% ipython --no-banner

In [1]: import numpy as np

In [2]: np.set_printoptions(suppress=True, linewidth=100)

In [3]: feats = np.cumsum(np.array([[-1, 3, 0, 3],
   ...:     [-3, 0, -2, 2],
   ...:     [3, 3, -2, -3],
   ...:     [-1, 0, 2, 2],
   ...:     [2, -2, -1, 3],
   ...:     [2, 1, -3, -3],
   ...:     [1, -3, 3, -3],
   ...:     [-2, 0, -1, -2],
   ...:     [3, 0, 1, 1],
   ...:     [-1, -1, 3, -2],
   ...:     [0, -1, -3, -2],
   ...:     [3, 1, -2, 1],
   ...:     [-1, -2, 1, -2],
   ...:     [0, 3, 0, -1],
   ...:     [0, -1, -2, 1],
   ...:     [-2, 0, 1, 3],
   ...:     [-3, 2, 3, 0],
   ...:     [2, 1, -2, -2],
   ...:     [3, 1, -1, 2]]), axis=0)

In [4]: feats
Out[4]: 
array([[-1,  3,  0,  3],
       [-4,  3, -2,  5],
       [-1,  6, -4,  2],
       [-2,  6, -2,  4],
       [ 0,  4, -3,  7],
       [ 2,  5, -6,  4],
       [ 3,  2, -3,  1],
       [ 1,  2, -4, -1],
       [ 4,  2, -3,  0],
       [ 3,  1,  0, -2],
       [ 3,  0, -3, -4],
       [ 6,  1, -5, -3],
       [ 5, -1, -4, -5],
       [ 5,  2, -4, -6],
       [ 5,  1, -6, -5],
       [ 3,  1, -5, -2],
       [ 0,  3, -2, -2],
       [ 2,  4, -4, -4],
       [ 5,  5, -5, -2]])

In [5]: lab = feats[:, 2] > np.median(feats[:, 2])

In [6]: f = feats[lab].mean(axis=0) - feats[~lab].mean(axis=0)

In [7]: f.round(3)
Out[7]: array([-2.633,  0.067,  2.7  ,  3.533])

In [8]: lab.astype(int)
Out[8]: array([1, 1, 0, 1, 1, 0, 1, 0, 1, 1, 1, 0, 0, 0, 0, 0, 1, 0, 0])

In [9]: round((((feats - feats.mean(axis=0)) @ f > 0) == lab).mean(), 3)
Out[9]: np.float64(0.789)
